$ ipython --no-banner

In [1]: import numpy as np

In [2]: np.set_printoptions(precision=3, suppress=True, linewidth=160, floatmode="fixed")

In [3]: X = np.load("sample6.npy")

In [4]: X
Out[4]: 
array([[ 35.574, -24.676,  18.318, -13.501, -15.921],
       [  1.826, -13.718,  14.722, -18.141,  -7.183],
       [  3.101, -12.506,  12.814, -18.689, -10.239],
       [  2.483, -12.732,  13.091, -18.612,  -8.700],
       [ 35.700, -22.513,  17.006, -12.445, -14.073],
       [ 36.285, -24.266,  17.434, -11.633, -13.626],
       [  1.874, -10.202,  13.064, -18.248,  -8.023],
       [  2.304, -12.379,  14.122, -18.375,  -8.488],
       [  0.366, -11.375,  13.578, -16.863,  -7.978],
       [  6.214, -46.394,   8.248, -20.998,  13.435],
       [  1.150, -12.274,  13.067, -18.024,  -7.134],
       [ 35.113, -25.672,  16.924, -10.956, -13.817],
       [ 36.697, -24.013,  19.192,  -9.988, -12.976],
       [  4.952, -46.361,   6.914, -19.487,  15.970],
       [ 34.264, -23.997,  17.423, -11.654, -12.506],
       [  2.945, -12.138,  13.988, -17.967,  -9.037],
       [  6.868, -44.315,   6.926, -19.485,  15.770],
       [  1.475, -11.108,  13.417, -16.996,  -7.759],
       [ 35.262, -24.528,  20.067, -11.241, -13.664],
       [  2.293, -11.605,  13.092, -16.969,  -5.797],
       [ 36.859, -23.474,  17.899, -11.654, -13.668],
       [ 34.899, -24.663,  18.501, -11.862, -11.956],
       [  0.611, -11.737,  13.801, -19.094,  -8.500],
       [  0.813, -10.927,  12.039, -18.421,  -8.151],
       [  6.540, -45.773,   8.440, -21.018,  17.013],
       [  3.159, -12.075,  15.383, -19.370,  -8.421],
       [ 37.014, -23.060,  18.063, -12.406, -12.040],
       [ 35.990, -24.197,  18.167, -11.670, -15.414],
       [  6.638, -48.111,   7.429, -20.504,  15.131],
       [  2.786, -12.275,  16.055, -18.797,  -7.611],
       [ 36.051, -23.536,  17.726, -11.330, -14.264],
       [  3.308, -12.904,  15.491, -18.486,  -8.678],
       [  5.873, -44.999,   8.527, -19.494,  15.889],
       [  6.864, -46.993,   7.135, -20.007,  15.162],
       [  3.493, -46.319,   7.615, -19.369,  17.627]])

In [5]: U, sigma, VT = np.linalg.svd(X)

In [6]: np.argmax(sigma[:-1] / (sigma[1:] + 1e-6)) + 1
Out[6]: np.int64(3)

In [7]: A2 = U[:, :3] @ np.diag(sigma[:3]) @ VT[:3]

In [8]: np.round(np.abs(X - A2).max(), 3)
Out[8]: np.float64(1.621)

In [9]: round(float(np.linalg.norm(X - A2, 2)), 3), round(float(sigma[3]), 3)
Out[9]: (5.869, 5.869)

In [10]: np.linalg.norm(X, axis=1).argmax()
Out[10]: np.int64(28)

In [11]: np.round(np.linalg.norm(X, "nuc"), 3)
Out[11]: np.float64(402.95)

In [12]: round(np.linalg.norm(X) ** 2 / np.linalg.norm(X, 2) ** 2, 3)
Out[12]: np.float64(1.329)

In [13]: round(np.linalg.norm(X, 2), 3)
Out[13]: np.float64(220.019)

In [14]: O, evecs = np.linalg.qr(X[:, :2])[0], np.linalg.qr(X[:, 2:])[0]

In [15]: sigma = np.linalg.svd(O.T @ evecs, compute_uv=False)

In [16]: np.degrees(np.arccos(sigma.clip(0, 1)))
Out[16]: array([ 4.421, 15.002])

In [17]: round(float(np.linalg.norm(O @ O.T - evecs @ evecs.T, 2)), 3)
Out[17]: 1.0

In [18]: sigma
Out[18]: array([0.997, 0.966])

In [19]: W0 = np.loadtxt("out15.csv", delimiter=",")

In [20]: W0
Out[20]: 
array([[0.250, 0.250, 0.000, 0.250, 0.250, 0.000, 0.000],
       [0.000, 0.500, 0.000, 0.000, 0.500, 0.000, 0.000],
       [0.250, 0.250, 0.250, 0.250, 0.000, 0.000, 0.000],
       [0.200, 0.000, 0.200, 0.200, 0.200, 0.000, 0.200],
       [0.000, 0.000, 0.333, 0.000, 0.333, 0.000, 0.333],
       [0.000, 0.500, 0.000, 0.000, 0.000, 0.500, 0.000],
       [0.000, 0.000, 0.000, 0.000, 0.000, 0.000, 1.000]])

In [21]: np.linalg.cond(W0) > 100
Out[21]: np.True_

In [22]: np.round(np.linalg.norm(W0, 2) / np.linalg.norm(W0), 3)
Out[22]: np.float64(0.645)

In [23]: np.linalg.matrix_rank(W0, rtol=0.1)
Out[23]: np.int64(6)

In [24]: A2 = np.array([[1, -3, -2],
    ...:     [0, -1, 5],
    ...:     [1, 4, -4],
    ...:     [3, 3, -3],
    ...:     [2, 4, -5],
    ...:     [1, -4, -2],
    ...:     [-2, 2, 0]])

In [25]: print(np.linalg.matrix_rank(W0 @ A2))
3

In [26]: np.vstack([W0, A2.T]).shape
Out[26]: (10, 7)

In [27]: W0 @ A2
Out[27]: 
array([[ 1.500,  0.750, -1.250],
       [ 1.000,  1.500,  0.000],
       [ 1.250,  0.750, -1.000],
       [ 1.000,  2.000, -2.800],
       [ 0.333,  3.333, -3.000],
       [ 0.500, -2.500,  1.500],
       [-2.000,  2.000,  0.000]])

In [28]: np.linalg.matrix_rank(np.vstack([W0, A2.T]))
Out[28]: np.int64(7)

In [29]: print(np.einsum("ik,kj->ij", W0, A2))
[[ 1.500  0.750 -1.250]
 [ 1.000  1.500  0.000]
 [ 1.250  0.750 -1.000]
 [ 1.000  2.000 -2.800]
 [ 0.333  3.333 -3.000]
 [ 0.500 -2.500  1.500]
 [-2.000  2.000  0.000]]

In [30]: U, sigma, VT = np.linalg.svd(W0)

In [31]: evecs = VT[:(sigma > 1e-8).sum()]

In [32]: rng = np.random.default_rng(37)

In [33]: x0 = W0[3] + -2 * W0[1] + rng.integers(2) * np.eye(7)[2]

In [34]: x0
Out[34]: array([ 0.200, -1.000,  0.200,  0.200, -0.800,  0.000,  0.200])

In [35]: np.diag(evecs.T @ evecs)
Out[35]: array([0.500, 1.000, 1.000, 0.500, 1.000, 1.000, 1.000])

In [36]: np.round(evecs.T @ evecs, 3) + 0
Out[36]: 
array([[0.500, 0.000, 0.000, 0.500, 0.000, 0.000, 0.000],
       [0.000, 1.000, 0.000, 0.000, 0.000, 0.000, 0.000],
       [0.000, 0.000, 1.000, 0.000, 0.000, 0.000, 0.000],
       [0.500, 0.000, 0.000, 0.500, 0.000, 0.000, 0.000],
       [0.000, 0.000, 0.000, 0.000, 1.000, 0.000, 0.000],
       [0.000, 0.000, 0.000, 0.000, 0.000, 1.000, 0.000],
       [0.000, 0.000, 0.000, 0.000, 0.000, 0.000, 1.000]])

In [37]: O, _ = np.linalg.qr(np.array([[-0.5, -0.1, 0.8, 2.2, -0.2, -0.5, -0.4, -0.1, 0.8],
    ...:     [-1.2, 0.1, 0.9, -1.3, -0.2, 0.4, 1.5, 1.1, 0.8],
    ...:     [-0.9, -0.3, -1.4, -1.0, 0.6, 0.7, -1.4, -0.7, -0.5],
    ...:     [1.7, 1.3, -1.3, -0.9, -1.6, 0.5, -1.5, -0.3, 0.4],
    ...:     [0.9, 0.0, -0.2, -0.7, 0.0, 1.7, 0.8, -0.2, 1.0],
    ...:     [-0.6, -1.4, -0.4, -1.0, 1.2, -0.8, 0.8, -1.2, 0.1],
    ...:     [1.0, -2.7, 0.8, 1.1, -1.0, 0.5, -0.5, -0.5, -0.2],
    ...:     [-2.9, -0.2, 0.8, 0.4, -0.4, 0.2, -0.9, -1.4, -1.3],
    ...:     [-0.7, -0.1, -1.8, -0.3, -1.4, 0.8, -0.2, 0.6, 0.8]]))

In [38]: w = np.array([-1, 1, 2, -3, -3, -2, 0, -2, -2])

In [39]: feats = O @ np.diag(w) @ O.T

In [40]: feats
Out[40]: 
array([[-2.138,  0.726, -0.570, -0.337,  0.153, -0.004,  0.036,  0.083, -0.611],
       [ 0.726, -2.019, -0.683, -0.727, -0.143, -0.302, -0.314,  0.078, -0.357],
       [-0.570, -0.683, -0.333,  0.882, -0.211,  0.477,  0.209,  0.353,  1.021],
       [-0.337, -0.727,  0.882, -1.116, -0.093, -0.182, -0.923, -0.282, -0.044],
       [ 0.153, -0.143, -0.211, -0.093, -1.918,  0.006,  0.025, -0.307,  0.306],
       [-0.004, -0.302,  0.477, -0.182,  0.006, -1.352,  0.992,  0.013,  1.140],
       [ 0.036, -0.314,  0.209, -0.923,  0.025,  0.992,  0.094, -0.142, -0.666],
       [ 0.083,  0.078,  0.353, -0.282, -0.307,  0.013, -0.142, -1.295, -0.720],
       [-0.611, -0.357,  1.021, -0.044,  0.306,  1.140, -0.666, -0.720,  0.077]])

In [41]: r = np.linalg.matrix_rank(feats)

In [42]: r
Out[42]: np.int64(8)

In [43]: N = np.linalg.svd(feats)[2][r:].T

In [44]: N.shape
Out[44]: (9, 1)

In [45]: print([int(np.linalg.matrix_rank(feats[:, :j + 1])) for j in range(9)])
[1, 2, 3, 4, 5, 6, 7, 8, 8]

In [46]: U, sigma, VT = np.linalg.svd(feats)

In [47]: evecs = VT[:(sigma > 1e-8).sum()]

In [48]: x0 = feats[3] + -1 * feats[2] + rng.integers(2) * np.eye(9)[7]

In [49]: x0
Out[49]: array([ 0.232, -0.044,  1.215, -1.999,  0.119, -0.658, -1.132,  0.365, -1.064])

In [50]: round(float(np.linalg.norm(x0 - evecs.T @ evecs @ x0)), 3)
Out[50]: 0.358

In [51]: r0 = np.array([1, 1, 3, 7, -3, -2, -4])

In [52]: g = np.array([0, 1, -9, -7, 8, 9])

In [53]: E = r0[:, None] + g[None, :]

In [54]: print(E)
[[  1   2  -8  -6   9  10]
 [  1   2  -8  -6   9  10]
 [  3   4  -6  -4  11  12]
 [  7   8  -2   0  15  16]
 [ -3  -2 -12 -10   5   6]
 [ -2  -1 -11  -9   6   7]
 [ -4  -3 -13 -11   4   5]]

In [55]: U, sigma, VT = np.linalg.svd(E)

In [56]: np.argmax(sigma[:-1] / (sigma[1:] + 1e-6)) + 1
Out[56]: np.int64(2)

In [57]: sigma.round(3) + 0
Out[57]: array([44.279, 22.745,  0.000,  0.000,  0.000,  0.000])

In [58]: A2 = U[:, :2] @ np.diag(sigma[:2]) @ VT[:2]

In [59]: print(np.linalg.matrix_rank(A2))
2

In [60]: np.round(np.linalg.norm(E - A2, 2), 3), round(sigma[2], 3)
Out[60]: (np.float64(0.0), np.float64(0.0))

In [61]: np.linalg.matrix_rank(E, rtol=0.05)
Out[61]: np.int64(2)

In [62]: r = np.linalg.matrix_rank(E)

In [63]: print(r)
2

In [64]: N = np.linalg.svd(E)[2][r:].T

In [65]: [int(np.linalg.matrix_rank(np.delete(E, i, axis=0))) for i in range(7)]
Out[65]: [2, 2, 2, 2, 2, 2, 2]

In [66]: N.shape
Out[66]: (6, 4)

In [67]: np.linalg.lstsq(E[:-1].T, E[-1])[2]
Out[67]: np.int32(2)

In [68]: np.round(E @ np.linalg.pinv(E) @ E, 3) + 0
Out[68]: 
array([[  1.000,   2.000,  -8.000,  -6.000,   9.000,  10.000],
       [  1.000,   2.000,  -8.000,  -6.000,   9.000,  10.000],
       [  3.000,   4.000,  -6.000,  -4.000,  11.000,  12.000],
       [  7.000,   8.000,  -2.000,   0.000,  15.000,  16.000],
       [ -3.000,  -2.000, -12.000, -10.000,   5.000,   6.000],
       [ -2.000,  -1.000, -11.000,  -9.000,   6.000,   7.000],
       [ -4.000,  -3.000, -13.000, -11.000,   4.000,   5.000]])

In [69]: np.unique(E.round(6), axis=0).shape
Out[69]: (6, 6)

In [70]: np.linalg.matrix_rank(E, rtol=0.1)
Out[70]: np.int64(2)

In [71]: round(np.linalg.norm(E, 2) / np.linalg.norm(E), 3)
Out[71]: np.float64(0.89)

In [72]: np.argsort(-np.linalg.norm(E, axis=0).round(6), kind="stable")[:3]
Out[72]: array([5, 2, 4])

In [73]: [round(float(x), 3) for x in np.linalg.svd(E, compute_uv=False)[:3]]
Out[73]: [44.279, 22.745, 0.0]

In [74]: data = np.loadtxt("run11.csv", delimiter=",")

In [75]: data
Out[75]: 
array([[ 0.635, -0.030, -0.030],
       [-0.762,  0.040,  0.040],
       [-0.245,  0.010,  0.010],
       [ 1.000, -0.235, -0.235],
       [-0.905,  0.060,  0.060],
       [ 0.000,  0.000,  0.000],
       [-0.762,  0.040,  0.040],
       [-0.995,  0.119,  0.119],
       [-0.964,  0.080,  0.080],
       [ 0.635, -0.030, -0.030],
       [ 0.978, -0.090, -0.090],
       [-0.997,  0.129,  0.129],
       [-0.462,  0.020,  0.020],
       [ 0.992, -0.110, -0.110],
       [ 0.998, -0.139, -0.139],
       [ 0.635, -0.030, -0.030],
       [-0.462,  0.020,  0.020],
       [-1.000,  0.226,  0.226],
       [ 0.941, -0.070, -0.070],
       [-0.245,  0.010,  0.010],
       [ 0.978, -0.090, -0.090],
       [-1.000,  0.188,  0.188],
       [ 0.905, -0.060, -0.060],
       [-0.978,  0.090,  0.090],
       [-0.848,  0.050,  0.050],
       [-0.848,  0.050,  0.050],
       [ 0.941, -0.070, -0.070],
       [ 0.992, -0.110, -0.110],
       [-0.462,  0.020,  0.020],
       [ 0.462, -0.020, -0.020],
       [ 0.245, -0.010, -0.010],
       [-0.999,  0.159,  0.159],
       [-0.762,  0.040,  0.040],
       [ 0.245, -0.010, -0.010],
       [-0.905,  0.060,  0.060]])

In [76]: x0 = np.array([1, -1, 0, 2, -1, 1])

In [77]: print(E @ np.eye(6)[3])
[ -6.000  -6.000  -4.000   0.000 -10.000  -9.000 -11.000]

In [78]: np.linalg.norm(E @ x0) <= np.linalg.norm(E, 2) * np.linalg.norm(x0) + 1e-9
Out[78]: np.True_

In [79]: (E @ x0).argmax()
Out[79]: np.int64(3)

In [80]: print(E @ x0)
[-12 -12  -8   0 -20 -18 -22]

In [81]: E @ np.ones(6)
Out[81]: array([  8.000,   8.000,  20.000,  44.000, -16.000, -10.000, -22.000])

In [82]: E * x0
Out[82]: 
array([[  1,  -2,   0, -12,  -9,  10],
       [  1,  -2,   0, -12,  -9,  10],
       [  3,  -4,   0,  -8, -11,  12],
       [  7,  -8,   0,   0, -15,  16],
       [ -3,   2,   0, -20,  -5,   6],
       [ -2,   1,   0, -18,  -6,   7],
       [ -4,   3,   0, -22,  -4,   5]])

In [83]: [round(float(x), 3) for x in np.linalg.svd(data, compute_uv=False)[:3]]
Out[83]: [4.79, 0.359, 0.0]

In [84]: round(float(np.linalg.norm(data, 2) / np.linalg.norm(data)), 3)
Out[84]: 0.997

In [85]: np.linalg.cond(data) > 100
Out[85]: np.True_

In [86]: round(np.trace(np.linalg.pinv(data) @ data), 3)
Out[86]: np.float64(2.0)

In [87]: np.abs(np.diag(np.linalg.qr(data)[1])) > 1e-9
Out[87]: array([ True,  True, False])

In [88]: data @ np.linalg.pinv(data) @ data
Out[88]: 
array([[ 0.635, -0.030, -0.030],
       [-0.762,  0.040,  0.040],
       [-0.245,  0.010,  0.010],
       [ 1.000, -0.235, -0.235],
       [-0.905,  0.060,  0.060],
       [ 0.000,  0.000,  0.000],
       [-0.762,  0.040,  0.040],
       [-0.995,  0.119,  0.119],
       [-0.964,  0.080,  0.080],
       [ 0.635, -0.030, -0.030],
       [ 0.978, -0.090, -0.090],
       [-0.997,  0.129,  0.129],
       [-0.462,  0.020,  0.020],
       [ 0.992, -0.110, -0.110],
       [ 0.998, -0.139, -0.139],
       [ 0.635, -0.030, -0.030],
       [-0.462,  0.020,  0.020],
       [-1.000,  0.226,  0.226],
       [ 0.941, -0.070, -0.070],
       [-0.245,  0.010,  0.010],
       [ 0.978, -0.090, -0.090],
       [-1.000,  0.188,  0.188],
       [ 0.905, -0.060, -0.060],
       [-0.978,  0.090,  0.090],
       [-0.848,  0.050,  0.050],
       [-0.848,  0.050,  0.050],
       [ 0.941, -0.070, -0.070],
       [ 0.992, -0.110, -0.110],
       [-0.462,  0.020,  0.020],
       [ 0.462, -0.020, -0.020],
       [ 0.245, -0.010, -0.010],
       [-0.999,  0.159,  0.159],
       [-0.762,  0.040,  0.040],
       [ 0.245, -0.010, -0.010],
       [-0.905,  0.060,  0.060]])
